$ python -q
>>> import numpy as np
>>> np.set_printoptions(precision=2, suppress=True, linewidth=100)
>>> J = np.loadtxt("a.csv", delimiter=",")
>>> print(J)
[[  3.72   4.26  -2.53 -19.55]
 [ 11.02  -7.72  -7.09  -9.75]
 [ 11.5   -7.21  -6.8   -9.65]
 [ -8.12  -5.79   4.72 -21.5 ]
 [ -8.23  -7.     2.86 -19.93]
 [ -7.06  -6.16   4.05 -21.34]
 [  3.9    2.83  -2.5  -20.18]
 [  4.31   3.78  -2.54 -20.05]
 [ -8.81  -6.8    4.51 -20.88]
 [  4.23   3.5   -1.93 -20.72]
 [ -8.16  -7.14   2.57 -21.73]
 [ -6.24  -6.86   4.36 -23.56]
 [ 11.91  -7.28  -5.72  -8.36]
 [  4.49   4.65  -1.78 -20.  ]
 [  4.84   3.48  -3.32 -21.52]
 [  4.52   1.75   0.35 -20.97]
 [  4.5    3.75  -1.57 -19.79]
 [ 12.69  -8.93  -5.38 -10.22]
 [  5.02   3.27  -1.56 -20.47]
 [  2.45   6.78  -1.89 -20.92]
 [ 13.14  -7.11  -6.36 -12.02]
 [ 11.53  -6.95  -5.2   -9.28]
 [  3.14   4.85  -0.03 -18.83]
 [  4.44   2.93  -2.16 -21.89]
 [ 13.4   -7.31  -3.22 -11.34]
 [ -8.43  -5.73   4.22 -21.83]
 [ -7.48  -4.76   3.52 -22.81]
 [ 12.7   -8.85  -5.62  -9.94]
 [ 11.55  -8.68  -6.64  -9.08]
 [ 12.63  -8.71  -5.1   -9.81]
 [ 12.51  -7.49  -6.67 -10.1 ]
 [  4.45   3.51  -1.95 -19.42]]
>>> f, g = J[29], J[28]
>>> print(np.round(f @ g, 2))
344.42
>>> pr = (f @ g) / (f @ f) * f
>>> print(round((g - pr) @ f, 2))
-0.0
>>> print(round(float(np.linalg.norm(f + g) ** 2 + np.linalg.norm(f - g) ** 2), 2))
1385.82
>>> B = J / np.sqrt((J ** 2).mean(axis=1, keepdims=True))
>>> print(B[31])
[ 0.44  0.35 -0.19 -1.91]
>>> print(np.linalg.matrix_rank(J - J.mean(axis=1, keepdims=True)))
3
>>> print(np.linalg.norm(B, axis=1))
[2. 2. 2. 2. 2. 2. 2. 2. 2. 2. 2. 2. 2. 2. 2. 2. 2. 2. 2. 2. 2. 2. 2. 2. 2. 2. 2. 2. 2. 2. 2. 2.]
>>> x0 = np.array([-1, -1, -2, 2])
>>> print(np.sign((J @ x0).round(6)))
[-1. -1. -1. -1. -1. -1. -1. -1. -1. -1. -1. -1. -1. -1. -1. -1. -1. -1. -1. -1. -1. -1. -1. -1.
 -1. -1. -1. -1. -1. -1. -1. -1.]
>>> x0 @ J
Traceback (most recent call last):
  File "<python-input-15>", line 1, in <module>
    x0 @ J
    ~~~^~~
ValueError: matmul: Input operand 1 has a mismatch in its core dimension 0, with gufunc signature (n?,k),(k,m?)->(n?,m?) (size 32 is different from 4)
